In [1]: import numpy as np

In [2]: import numpy.linalg as la

In [3]: np.set_printoptions(precision=3, suppress=True, linewidth=140, legacy="1.25")

In [4]: sigma = 5 * 0.2 ** np.arange(6)

In [5]: q, _ = la.qr(np.array([[-2.3, -1.7, 0.5, 0.4, 1.3, 0.0],
   ...:     [0.8, 1.2, -0.4, -1.2, -1.6, 0.3],
   ...:     [0.8, 0.0, 0.4, -1.0, -0.1, 1.3],
   ...:     [2.0, -0.7, -2.0, -0.4, 1.1, 1.0],
   ...:     [0.1, 1.2, -1.4, 1.7, 0.6, -0.8],
   ...:     [1.5, 0.6, -0.3, 0.2, -1.2, -0.9]]))

In [6]: rng = np.random.default_rng(96190)

In [7]: data = rng.normal(size=(26, 6)) * sigma @ q

In [8]: print(data)
[[ 5.041 -3.373 -1.688  0.441 -1.877 -3.935]
 [-5.71   3.142  2.38  -2.568  3.401  5.034]
 [ 5.184 -3.383 -1.968  0.571 -2.261 -3.746]
 [-7.086  4.327  2.647 -1.756  3.387  5.782]
 [-0.058  0.072 -0.136 -0.236 -0.136  0.507]
 [-3.9    2.053  1.748 -1.856  2.524  3.281]
 [ 0.208  0.201 -0.242  0.889 -0.612 -0.39 ]
 [-2.69   1.983  0.859  0.734  0.689  1.43 ]
 [-4.181  2.936  1.207 -0.1    1.22   3.419]
 [-3.859  2.51   1.375 -0.824  1.673  3.25 ]
 [ 3.547 -2.272 -1.37   0.775 -1.654 -2.867]
 [-2.646  1.41   1.197 -0.727  1.631  1.728]
 [ 0.37  -0.13  -0.12   0.209 -0.229 -0.347]
 [ 0.027 -0.376  0.16  -1.187  0.601  0.464]
 [-1.057  0.728  0.389  0.006  0.405  0.706]
 [ 1.455 -0.311 -0.842  1.977 -1.647 -1.676]
 [-3.552  2.305  1.395 -0.372  1.609  2.462]
 [-2.264  1.81   0.663  1.03   0.351  1.057]
 [ 1.833 -1.53  -0.299 -0.38  -0.07  -1.65 ]
 [ 2.201 -1.472 -0.738  0.662 -0.914 -2.138]
 [ 0.126 -0.336  0.007 -0.917  0.303  0.449]
 [-5.015  3.309  1.852 -0.367  2.059  3.586]
 [-3.747  1.925  1.531 -2.092  2.357  3.57 ]
 [-0.637  0.53   0.281 -0.247  0.292  0.677]
 [ 4.397 -2.509 -1.763  1.722 -2.454 -3.816]
 [ 0.406  0.128 -0.291  1.508 -0.796 -1.089]]

In [9]: def softmax(z):
   ...:     e = np.exp(z - z.max(axis=-1, keepdims=True))
   ...:     return e / e.sum(axis=-1, keepdims=True)
   ...: 

In [10]: print(np.round(softmax(10 * data[25]), 3) + 0)
[0. 0. 0. 1. 0. 0.]

In [11]: S = data @ data.T / np.sqrt(6)

In [12]: print(softmax(S).round(6).argmax(axis=1))
[ 2  3  2  3  3  3 24  3  3  3  2  3  2  1  3 24  3  3  2  2  1  3  3  3  2 24]

In [13]: Ac = data - data.mean(axis=0)

In [14]: vecs = la.svd(Ac)[2][:3]

In [15]: M2 = Ac - Ac @ vecs.T @ vecs

In [16]: print(M2.std(axis=0))
[0.023 0.027 0.018 0.008 0.003 0.003]

In [17]: print(round(la.norm(M2) / la.norm(Ac), 3))
0.008

In [18]: print((Ac @ vecs.T).std(axis=0))
[5.148 1.02  0.282]

In [19]: basis = data[[24, 10]].astype(float)

In [20]: for _ in range(5):
    ...:     idx = la.norm(data[:, None] - basis, axis=-1).argmin(axis=1)
    ...:     basis = np.array([data[idx == j].mean(axis=0) for j in range(2)])
    ...: 

In [21]: print(idx)
[0 1 0 1 1 1 0 1 1 1 0 1 0 1 1 0 1 1 0 0 1 1 1 1 0 0]

In [22]: print(np.abs(basis[1] - basis[0]).argmax())
0

In [23]: print(basis[1] - basis[0])
[-5.355  3.236  2.03  -1.555  2.649  4.503]

In [24]: print(basis)
[[ 2.464 -1.465 -0.932  0.837 -1.251 -2.165]
 [-2.891  1.77   1.097 -0.718  1.398  2.338]]

In [25]: mat = np.load("out4.npy")

In [26]: print(mat)
[[-15  -3   4   1  -3   5   5   5]
 [ -5  33   4  -5  -5  -4  -1   4]
 [ -3  -1  20  -1   4   5   0  -5]
 [  0  -3   1  11   0   1  -5   1]
 [  0   0   0   3  -9  -4   2  -2]
 [  1   1  -3   1   4  16  -4   2]
 [  1   3   0  -1   0   0  -5  -2]
 [  3   2   1   5  -4  -4  -2  24]]

In [27]: r0, g = mat[1], mat[4]

In [28]: print(r0 @ g)
36

In [29]: print(r0 @ r0)
1213

In [30]: p = (r0 @ g) / (r0 @ r0) * r0

In [31]: print(p)
[-0.148  0.979  0.119 -0.148 -0.148 -0.119 -0.03   0.119]

In [32]: print(la.matrix_rank(np.outer(r0, g)))
1

In [33]: idx = rng.permutation(8)

In [34]: print(idx)
[4 3 2 6 1 0 7 5]

In [35]: M2 = mat[idx][:, idx]

In [36]: print(np.trace(M2))
75

In [37]: print(M2)
[[ -9   3   0   2   0   0  -2  -4]
 [  0  11   1  -5  -3   0   1   1]
 [  4  -1  20   0  -1  -3  -5   5]
 [  0  -1   0  -5   3   1  -2   0]
 [ -5  -5   4  -1  33  -5   4  -4]
 [ -3   1   4   5  -3 -15   5   5]
 [ -4   5   1  -2   2   3  24  -4]
 [  4   1  -3  -4   1   1   2  16]]

In [38]: print(np.sort(np.abs(la.eigvals(M2))))
[ 4.589  8.128  9.455 16.263 18.751 21.065 21.065 33.833]

In [39]: print(np.diag(M2))
[ -9  11  20  -5  33 -15  24  16]

In [40]: r0 = np.array([-1, -1])

In [41]: print(np.array([np.convolve(row, r0, "same") for row in mat]))
[[ 15  18  -1  -5   2  -2 -10 -10]
 [  5 -28 -37   1  10   9   5  -3]
 [  3   4 -19 -19  -3  -9  -5   5]
 [  0   3   2 -12 -11  -1   4   4]
 [  0   0   0  -3   6  13   2   0]
 [ -1  -2   2   2  -5 -20 -12   2]
 [ -1  -4  -3   1   1   0   5   7]
 [ -3  -5  -3  -6  -1   8   6 -22]]

In [42]: print(np.convolve(mat[7], r0))
[ -3  -5  -3  -6  -1   8   6 -22 -24]

In [43]: print(np.cross(mat[7, :3], mat[4, :3]))
[0 0 0]

In [44]: print(np.correlate(mat[7], mat[4], "full"))
[  -6    2  -10  -43    5  -23  -30   15   80  -90 -222   72    0    0    0]
